% ipython --no-banner

In [1]: import numpy as np

In [2]: import numpy.linalg as la

In [3]: np.set_printoptions(precision=4, suppress=True, linewidth=200, floatmode="fixed")

In [4]: J = np.load("dump.npy")

In [5]: print(J)
[[ 2 -3  0  0]
 [-3 -4  0  0]
 [ 0  0  2 -3]
 [ 0  0 -3 -4]]

In [6]: # equal to its transpose

In [7]: w, evecs = la.eigh(J)

In [8]: print(np.unique(w.round(6) + 0, return_counts=True)[1])
[2 2]

In [9]: print(np.round(evecs.T @ evecs, 4) + 0)
[[1.0000 0.0000 0.0000 0.0000]
 [0.0000 1.0000 0.0000 0.0000]
 [0.0000 0.0000 1.0000 0.0000]
 [0.0000 0.0000 0.0000 1.0000]]

In [10]: print(la.eigvalsh(J @ J))
[10.5147 10.5147 27.4853 27.4853]

In [11]: print((J + J.T) / 2)
[[ 2.0000 -3.0000  0.0000  0.0000]
 [-3.0000 -4.0000  0.0000  0.0000]
 [ 0.0000  0.0000  2.0000 -3.0000]
 [ 0.0000  0.0000 -3.0000 -4.0000]]

In [12]: print(np.allclose(J, J.T))
True

In [13]: print(np.sort(np.abs(la.eigvals(J))))
[3.2426 3.2426 5.2426 5.2426]

In [14]: X = np.load("layer11.npy")

In [15]: print(X)
[[ 10.0842  -3.3053 -12.1727]
 [  5.4717  -4.4164  -7.4018]
 [  1.1093  -4.0767  -2.1619]
 [  0.4682  -3.3948  -1.1241]
 [  0.1792  -2.5212  -0.4687]
 [  0.1754  -2.4972  -0.4564]
 [ -0.0515   0.1290   0.0002]
 [ -0.1114   0.2366   0.0013]
 [ -0.9255   0.5980   0.1000]
 [ -4.8139  -0.8223   1.2124]
 [-19.9666 -10.0296   7.4647]
 [-24.8294 -13.2117   9.6958]
 [-28.6353 -15.7309  11.4835]
 [-30.1441 -16.7350  12.2007]]

In [16]: D = la.norm(X[:, None] - X[None], axis=-1)

In [17]: print(np.unravel_index(D.round(6).argmax(), D.shape))
(np.int64(0), np.int64(13))

In [18]: print(D.shape)
(14, 14)

In [19]: lab = X[:, 1] > np.median(X[:, 1])

In [20]: r0 = X[lab].mean(axis=0) - X[~lab].mean(axis=0)

In [21]: print(((X - X.mean(axis=0)) @ r0 > 0).astype(int))
[1 1 1 1 1 1 1 1 1 1 0 0 0 0]

In [22]: print(r0)
[14.4375  8.4875 -5.9915]

In [23]: print(np.round((((X - X.mean(axis=0)) @ r0 > 0) == lab).mean(), 4))
0.7857

In [24]: vec = np.array([-2, -3, 2])

In [25]: y = X @ vec

In [26]: print(la.lstsq(X, y)[0])
[-2.0000 -3.0000  2.0000]

In [27]: print(la.solve(X.T @ X, X.T @ y))
[-2.0000 -3.0000  2.0000]

In [28]: rng = np.random.default_rng(8145)

In [29]: y = y + 0.02 * rng.normal(size=14)

In [30]: print(y)
[-34.5700 -12.5108   5.6829   7.0112   6.2408   6.2157  -0.2842  -0.4657   0.2579  14.5094  84.9589 108.6818 127.4254 134.9094]

In [31]: b, *_ = la.lstsq(X, y)

In [32]: print(np.round(la.norm(y - X @ b), 4))
0.0477

In [33]: print([round(float(la.norm(la.solve(X.T @ X + lam * np.eye(3), X.T @ y))), 2) for lam in (0, 1, 10, 100)])
[4.12, 4.05, 3.81, 3.6]

In [34]: G = np.cov(X, rowvar=False)

In [35]: print(np.median(X, axis=0))
[-0.0814 -3.3500  0.0008]

In [36]: print(np.argsort(-X.std(axis=0).round(6), kind="stable"))
[0 2 1]

In [37]: print(X.std(axis=0))
[12.8078  5.7618  6.6395]

In [38]: print(round(float(np.corrcoef(X[:, 1], X[:, 2])[0, 1]), 4))
-0.7495

In [39]: print(G)
[[176.6588  71.0907 -87.5342]
 [ 71.0907  35.7521 -30.8773]
 [-87.5342 -30.8773  47.4733]]

In [40]: print(np.argwhere(np.triu(np.abs(np.corrcoef(X.T)) > 0.8, 1)))
[[0 1]
 [0 2]]

In [41]: M = np.diag(10 * np.array([-1, 3, 4, 0, -5, 0])) + np.array([[3, 1, 2, 4, 5, 0],
    ...:     [5, 4, 0, 5, 5, 2],
    ...:     [5, 4, 1, 2, 3, 1],
    ...:     [0, 3, 1, 3, 3, 4],
    ...:     [4, 5, 5, 3, 5, 4],
    ...:     [3, 5, 5, 0, 2, 2]])

In [42]: print(M)
[[ -7   1   2   4   5   0]
 [  5  34   0   5   5   2]
 [  5   4  41   2   3   1]
 [  0   3   1   3   3   4]
 [  4   5   5   3 -45   4]
 [  3   5   5   0   2   2]]

In [43]: print((M - M.T) / 2)
[[ 0.0000 -2.0000 -1.5000  2.0000  0.5000 -1.5000]
 [ 2.0000  0.0000 -2.0000  1.0000  0.0000 -1.5000]
 [ 1.5000  2.0000  0.0000  0.5000 -1.0000 -2.0000]
 [-2.0000 -1.0000 -0.5000  0.0000  0.0000  2.0000]
 [-0.5000  0.0000  1.0000  0.0000  0.0000  1.0000]
 [ 1.5000  1.5000  2.0000 -2.0000 -1.0000  0.0000]]

In [44]: print(M @ M)
[[  84   72   97    8 -237   40]
 [ 161 1211   50  220  -11  112]
 [ 205  331 1713  137   41   71]
 [  44  150   79   35 -100   39]
 [-146   -2   11  -75 2102 -145]
 [  43  213  231   53  -31   27]]

In [45]: vec = np.array([0, 0, 2, 1, 2, 0])

In [46]: h1 = np.maximum(M @ vec, 0)

In [47]: print(M.T @ h1)
[ 441  991 3807  360  496  192]

In [48]: print(np.maximum(M @ vec, 0) - np.maximum(-M @ vec, 0))
[ 18  15  90  11 -77  14]

In [49]: print(np.maximum(M @ (3 * vec), 0))
[ 54  45 270  33   0  42]

In [50]: print(h1)
[18 15 90 11  0 14]
